% ipython --no-banner

In [1]: import numpy as np

In [2]: from numpy import linalg as LA

In [3]: np.set_printoptions(precision=1, suppress=True, linewidth=100)

In [4]: mat = np.load("dump.npy")

In [5]: mat
Out[5]: 
array([[1. , 0.7, 0.5, 0.3, 0.2, 0.2, 0.1],
       [0.7, 1. , 0.7, 0.5, 0.3, 0.2, 0.2],
       [0.5, 0.7, 1. , 0.7, 0.5, 0.3, 0.2],
       [0.3, 0.5, 0.7, 1. , 0.7, 0.5, 0.3],
       [0.2, 0.3, 0.5, 0.7, 1. , 0.7, 0.5],
       [0.2, 0.2, 0.3, 0.5, 0.7, 1. , 0.7],
       [0.1, 0.2, 0.2, 0.3, 0.5, 0.7, 1. ]])

In [6]: # equal to its transpose

In [7]: Uu, s, Vt = LA.svd(mat, full_matrices=False)

In [8]: np.round(Vt @ Vt.T, 1) + 0
Out[8]: 
array([[1., 0., 0., 0., 0., 0., 0.],
       [0., 1., 0., 0., 0., 0., 0.],
       [0., 0., 1., 0., 0., 0., 0.],
       [0., 0., 0., 1., 0., 0., 0.],
       [0., 0., 0., 0., 1., 0., 0.],
       [0., 0., 0., 0., 0., 1., 0.],
       [0., 0., 0., 0., 0., 0., 1.]])

In [9]: Uu.shape, s.shape, Vt.shape
Out[9]: ((7, 7), (7,), (7, 7))

In [10]: np.allclose(Uu * s @ Vt, mat)
Out[10]: True

In [11]: np.round(Uu.T @ Uu, 1) + 0
Out[11]: 
array([[1., 0., 0., 0., 0., 0., 0.],
       [0., 1., 0., 0., 0., 0., 0.],
       [0., 0., 1., 0., 0., 0., 0.],
       [0., 0., 0., 1., 0., 0., 0.],
       [0., 0., 0., 0., 1., 0., 0.],
       [0., 0., 0., 0., 0., 1., 0.],
       [0., 0., 0., 0., 0., 0., 1.]])

In [12]: rng = np.random.default_rng(75139)

In [13]: labels = rng.permutation(7)

In [14]: labels
Out[14]: array([6, 3, 2, 4, 1, 0, 5])

In [15]: A2 = mat[labels][:, labels]

In [16]: np.allclose(A2, mat)
Out[16]: False

In [17]: np.round(LA.det(A2), 1), np.round(LA.det(mat[labels]), 1)
Out[17]: (np.float64(0.0), np.float64(0.0))

In [18]: u = np.array([3, 3, 2, 3, 0])

In [19]: v = np.array([0, 3, 3])

In [20]: M = u[:, None] + v[None, :]

In [21]: M
Out[21]: 
array([[3, 6, 6],
       [3, 6, 6],
       [2, 5, 5],
       [3, 6, 6],
       [0, 3, 3]])

In [22]: np.round(M @ LA.pinv(M) @ M, 1) + 0
Out[22]: 
array([[3., 6., 6.],
       [3., 6., 6.],
       [2., 5., 5.],
       [3., 6., 6.],
       [0., 3., 3.]])

In [23]: np.allclose(M[:-1].T @ LA.lstsq(M[:-1].T, M[-1])[0], M[-1])
Out[23]: True

In [24]: blk = np.stack([M, -3 * M, M[::-1]])

In [25]: blk.shape
Out[25]: (3, 5, 3)

In [26]: np.einsum("bij,cij->bc", blk, blk)
Out[26]: 
array([[ 315, -945,  288],
       [-945, 2835, -864],
       [ 288, -864,  315]])

In [27]: LA.matrix_rank(blk.reshape(3, -1))
Out[27]: np.int64(2)

In [28]: (blk @ M.T).shape
Out[28]: (3, 5, 5)

In [29]: LA.matrix_rank(M, rtol=0.1)
Out[29]: np.int64(1)

In [30]: np.argsort(-LA.norm(M, axis=0).round(6), kind="stable")[:3]
Out[30]: array([1, 2, 0])

In [31]: [round(float(x), 1) for x in LA.svd(M, compute_uv=False)[:3]]
Out[31]: [17.7, 1.4, 0.0]

In [32]: Uu, s, Vt = LA.svd(M)

In [33]: V = Vt[:(s > 1e-8).sum()]

In [34]: x = M[4] + 5 * M[3] + rng.integers(2) * np.eye(3)[1]

In [35]: x
Out[35]: array([15., 33., 33.])

In [36]: np.round(V.T @ V, 1) + 0
Out[36]: 
array([[1. , 0. , 0. ],
       [0. , 0.5, 0.5],
       [0. , 0.5, 0.5]])

In [37]: LA.matrix_rank(np.vstack([M, x]))
Out[37]: np.int64(2)

In [38]: K = np.load("arr.npy")

In [39]: K
Out[39]: 
array([[ 19.7,  14.4, -18.5,  -2.4,  -2.3, -23.2],
       [ -1.2,  -5.2,   1. ,   5.8,  10.3, -23.1],
       [  1.2,   7.1,   7.2,   5.8, -13.2,   7.3],
       [ -4.9, -16.4,  -3.6,  -6.2,  11.8,   8.2],
       [ -8.2,  -2.5,  -5.5,   0.5,  -4.9,  10. ],
       [ -0.7,   9.6,  -3.7,  -4.3,  15.9, -16.8],
       [  4.7,   3.7,  -3. ,   1.7,  -8.5,  -2.9],
       [  3.3, -20.6,  21. ,  11.6,  13. , -43.3],
       [ -0.1,  34.6, -13.3,  -8.3,  -5.6,  28.4],
       [ -2.4,  26. , -13.1, -10.4, -12.9,  34.5],
       [  4.1, -18.7,   1.4, -18.9,  17.3,  -0.5],
       [  4.5,   7.7,  -1. ,   3.6, -11.9,  12. ],
       [  6.6,   4.1,  -1.5,  -1.9,   5.7, -18.5],
       [ -0.4,  -7.4,  -8.9,   2.9,   4.6, -11.4],
       [ -7.3,  31.6,  -6.8,  -5.2, -22. ,  21.1],
       [  0.7,  18.5,  -1.6,  -1.4,  -4.1,   1.2],
       [ -3.8, -19.5,   1. , -10. ,  23.1,  -5.1],
       [  1.7, -22.3,   0.6,  -3.1,   8. ,  -2.1],
       [  4.1,   1.8,  11.7,  -0.9,  -6.1,   9.5],
       [ -5.2,  -9. ,   2.3,  11.4,  -4.4,   1.1]])

In [40]: x = np.array([-1, -1, -2, 1, 0, 1])

In [41]: rhs = K @ x

In [42]: np.round(LA.lstsq(K, rhs)[0], 1) + 0
Out[42]: array([-1., -1., -2.,  1.,  0.,  1.])

In [43]: np.round(LA.solve(K.T @ K, K.T @ rhs), 1) + 0
Out[43]: array([-1., -1., -2.,  1.,  0.,  1.])

In [44]: np.round(LA.pinv(K) @ K, 1) + 0
Out[44]: 
array([[1., 0., 0., 0., 0., 0.],
       [0., 1., 0., 0., 0., 0.],
       [0., 0., 1., 0., 0., 0.],
       [0., 0., 0., 1., 0., 0.],
       [0., 0., 0., 0., 1., 0.],
       [0., 0., 0., 0., 0., 1.]])

In [45]: rhs = rhs + 0.3 * rng.normal(size=20)

In [46]: rhs
Out[46]: 
array([-22.5, -13. ,  -9.3,  30.8,  32.5, -22.5,  -3.9, -56.8,  12.4,  26.2,  -7.6,   4.9, -28.4,
        17.3,   5.7, -16.1,   6.2,  13.9, -20.5,  22.1])

In [47]: beta, *_ = LA.lstsq(K, rhs)

In [48]: [round(float(LA.norm(LA.solve(K.T @ K + lam * np.eye(6), K.T @ rhs))), 2) for lam in (0, 1, 10, 100)]
Out[48]: [2.83, 2.83, 2.79, 2.46]

In [49]: round(LA.norm(K, 2), 1)
Out[49]: np.float64(108.4)

In [50]: round(float(LA.norm(K, "nuc")), 1)
Out[50]: 271.8

In [51]: round(float(LA.norm(K[1], 1)), 1), round(float(LA.norm(K[1], np.inf)), 1)
Out[51]: (46.6, 23.1)

In [52]: round(LA.norm(K, 1), 1), round(LA.norm(K, np.inf), 1)
Out[52]: (np.float64(280.7), np.float64(112.8))

In [53]: A2 = np.array([[1, 2, -5, 5, 2, 2, -4, -4],
    ...:     [-2, 3, -2, 1, -4, -4, 5, 0],
    ...:     [-3, 5, -2, 3, -1, 2, 1, 1],
    ...:     [1, -4, 3, -5, 5, 0, -1, 2],
    ...:     [3, -5, 3, 0, 3, 0, 2, 4],
    ...:     [1, -4, 5, 5, 0, 0, 1, -1],
    ...:     [5, 4, -1, -1, 3, 3, -5, 2],
    ...:     [4, -3, -2, 0, 5, 2, -3, -5]])

In [54]: basis = np.array([[2, 0], [1, 1]])

In [55]: E = np.block([[A2, np.zeros((8, 2))], [np.zeros((2, 8)), basis]])

In [56]: E
Out[56]: 
array([[ 1.,  2., -5.,  5.,  2.,  2., -4., -4.,  0.,  0.],
       [-2.,  3., -2.,  1., -4., -4.,  5.,  0.,  0.,  0.],
       [-3.,  5., -2.,  3., -1.,  2.,  1.,  1.,  0.,  0.],
       [ 1., -4.,  3., -5.,  5.,  0., -1.,  2.,  0.,  0.],
       [ 3., -5.,  3.,  0.,  3.,  0.,  2.,  4.,  0.,  0.],
       [ 1., -4.,  5.,  5.,  0.,  0.,  1., -1.,  0.,  0.],
       [ 5.,  4., -1., -1.,  3.,  3., -5.,  2.,  0.,  0.],
       [ 4., -3., -2.,  0.,  5.,  2., -3., -5.,  0.,  0.],
       [ 0.,  0.,  0.,  0.,  0.,  0.,  0.,  0.,  2.,  0.],
       [ 0.,  0.,  0.,  0.,  0.,  0.,  0.,  0.,  1.,  1.]])

In [57]: # 2 blocks once reordered

In [58]: blk = np.stack([E, -2 * E, E[::-1]])

In [59]: LA.matrix_rank(blk.reshape(3, -1))
Out[59]: np.int64(2)

In [60]: (blk @ E.T).shape
Out[60]: (3, 10, 10)

In [61]: blk.sum(axis=0)
Out[61]: 
array([[-1., -2.,  5., -5., -2., -2.,  4.,  4.,  1.,  1.],
       [ 2., -3.,  2., -1.,  4.,  4., -5.,  0.,  2.,  0.],
       [ 7., -8.,  0., -3.,  6.,  0., -4., -6.,  0.,  0.],
       [ 4.,  8., -4.,  4., -2.,  3., -4.,  0.,  0.,  0.],
       [-2.,  1.,  2.,  5., -3.,  0., -1., -5.,  0.,  0.],
       [ 2., -1., -2., -5.,  3.,  0.,  1.,  5.,  0.,  0.],
       [-4., -8.,  4., -4.,  2., -3.,  4.,  0.,  0.,  0.],
       [-7.,  8.,  0.,  3., -6.,  0.,  4.,  6.,  0.,  0.],
       [-2.,  3., -2.,  1., -4., -4.,  5.,  0., -2.,  0.],
       [ 1.,  2., -5.,  5.,  2.,  2., -4., -4., -1., -1.]])
